>>> import numpy as np
>>> np.set_printoptions(precision=2, suppress=True, linewidth=140, legacy="1.25")
>>> rd = lambda a: np.round(a, 2) + 0
>>> W0 = np.loadtxt("m.csv", delimiter=",")
>>> W0
array([[ 0.02,  3.55,  3.3 ,  3.07,  0.73,  1.05,  0.43],
       [ 0.38,  3.05,  3.12,  2.63,  1.1 ,  0.77, -0.43],
       [ 0.33,  3.25,  3.93,  3.09,  1.16,  1.13,  0.51],
       [ 0.14,  3.06,  2.83,  2.31,  1.31,  1.06,  0.13],
       [-0.01,  3.39,  2.8 ,  3.02,  0.41,  1.01,  0.03],
       [ 0.09,  2.9 ,  3.26,  3.12,  1.35,  0.71, -0.55],
       [-0.56,  3.36,  3.42,  3.11,  1.23,  1.03,  0.16],
       [ 0.11,  3.05,  3.09,  3.24,  1.57,  1.12,  0.16],
       [ 0.17,  3.27,  2.88,  2.9 ,  1.04,  1.29,  0.43],
       [-0.41,  2.46,  3.39,  3.52,  1.24,  0.95, -0.39],
       [ 0.27,  2.88,  2.56,  3.18,  0.9 ,  0.53,  0.18],
       [ 0.39,  2.54,  3.05,  3.17,  0.65,  0.69, -0.26],
       [ 0.45,  3.02,  2.95,  3.  ,  0.94,  0.93,  0.49],
       [-0.17,  2.69,  3.11,  2.79,  1.19,  0.73, -0.04],
       [ 0.13,  3.49,  3.28,  3.28,  1.04,  0.97,  0.82],
       [ 0.09,  3.08,  3.36,  2.84,  0.89,  1.09,  0.41],
       [ 2.17,  0.52,  2.12,  3.5 ,  0.09, -0.22,  2.  ],
       [ 1.89,  0.42,  1.33,  2.89,  0.13,  0.23,  1.87],
       [ 2.14,  0.4 ,  2.17,  3.05, -0.45,  0.54,  2.41],
       [ 1.44,  0.52,  2.03,  3.3 , -0.29, -0.05,  1.71],
       [ 2.08, -0.63,  2.09,  2.89,  0.3 , -0.19,  2.1 ],
       [ 1.72,  0.11,  1.87,  2.88, -0.4 ,  0.72,  1.38],
       [ 1.88, -0.27,  1.37,  3.15,  0.21, -0.13,  2.39],
       [ 1.68,  0.26,  2.45,  2.99, -0.46, -0.33,  1.64],
       [ 1.28,  0.  ,  1.6 ,  2.96, -0.06,  0.02,  2.19],
       [ 1.93,  0.22,  2.5 ,  3.21,  0.15, -0.35,  2.32],
       [ 2.21,  0.26,  1.72,  2.9 , -0.19, -0.06,  2.18],
       [ 2.51,  0.55,  2.33,  2.98,  0.14, -0.17,  2.63],
       [ 2.35,  0.16,  1.58,  3.27, -0.28,  0.01,  1.24],
       [ 2.16, -0.02,  1.85,  3.03, -0.08, -0.4 ,  2.03],
       [ 2.12, -0.03,  1.91,  2.69, -0.22, -0.22,  2.06],
       [ 2.22,  0.46,  2.12,  2.95,  0.55, -0.24,  2.39]])
>>> Y = np.c_[W0[:, :3] @ np.array([[9, -2, -1], [-9, 8, -1], [4, -5, -3]]), np.array([1, 1, 3, 2, 1, 0, 3, 3, 2, 0, 2, 0, 2, 2, 0, 0, 1, 2, 0, 1, 2, 2, 0, 3, 1, 1, 2, 0, 0, 2, 1, 2])]
>>> rd(Y)
array([[-18.57,  11.86, -13.47,   1.  ],
       [-11.55,   8.04, -12.79,   1.  ],
       [-10.56,   5.69, -15.37,   3.  ],
       [-14.96,  10.05, -11.69,   2.  ],
       [-19.4 ,  13.14, -11.78,   1.  ],
       [-12.25,   6.72, -12.77,   0.  ],
       [-21.6 ,  10.9 , -13.06,   3.  ],
       [-14.1 ,   8.73, -12.43,   3.  ],
       [-16.38,  11.42, -12.08,   2.  ],
       [-12.27,   3.55, -12.22,   0.  ],
       [-13.25,   9.7 , -10.83,   2.  ],
       [ -7.15,   4.29, -12.08,   0.  ],
       [-11.33,   8.51, -12.32,   2.  ],
       [-13.3 ,   6.31, -11.85,   2.  ],
       [-17.12,  11.26, -13.46,   0.  ],
       [-13.47,   7.66, -13.25,   0.  ],
       [ 23.33, -10.78,  -9.05,   1.  ],
       [ 18.55,  -7.07,  -6.3 ,   2.  ],
       [ 24.34, -11.93,  -9.05,   0.  ],
       [ 16.4 ,  -8.87,  -8.05,   1.  ],
       [ 32.75, -19.65,  -7.72,   2.  ],
       [ 21.97, -11.91,  -7.44,   2.  ],
       [ 24.83, -12.77,  -5.72,   0.  ],
       [ 22.58, -13.53,  -9.29,   3.  ],
       [ 17.92, -10.56,  -6.08,   1.  ],
       [ 25.39, -14.6 ,  -9.65,   1.  ],
       [ 24.43, -10.94,  -7.63,   2.  ],
       [ 26.96, -12.27, -10.05,   0.  ],
       [ 26.03, -11.32,  -7.25,   0.  ],
       [ 27.02, -13.73,  -7.69,   2.  ],
       [ 26.99, -14.03,  -7.82,   1.  ],
       [ 24.32, -11.36,  -9.04,   2.  ]])
>>> np.linalg.matrix_rank(np.c_[W0, Y])
8
>>> rd(np.linalg.norm(np.linalg.qr(W0)[0].T @ Y, axis=0) ** 2 / ((Y ** 2).sum(axis=0) + 1e-12))
array([1.  , 1.  , 1.  , 0.64])
>>> np.linalg.matrix_rank(Y)
4
>>> rd(np.linalg.norm(Y - W0 @ np.linalg.lstsq(W0, Y)[0], axis=0))
array([0.  , 0.  , 0.  , 5.66])
>>> rd(np.linalg.lstsq(W0, Y[:, 0])[0])
array([ 9., -9.,  4.,  0.,  0.,  0.,  0.])
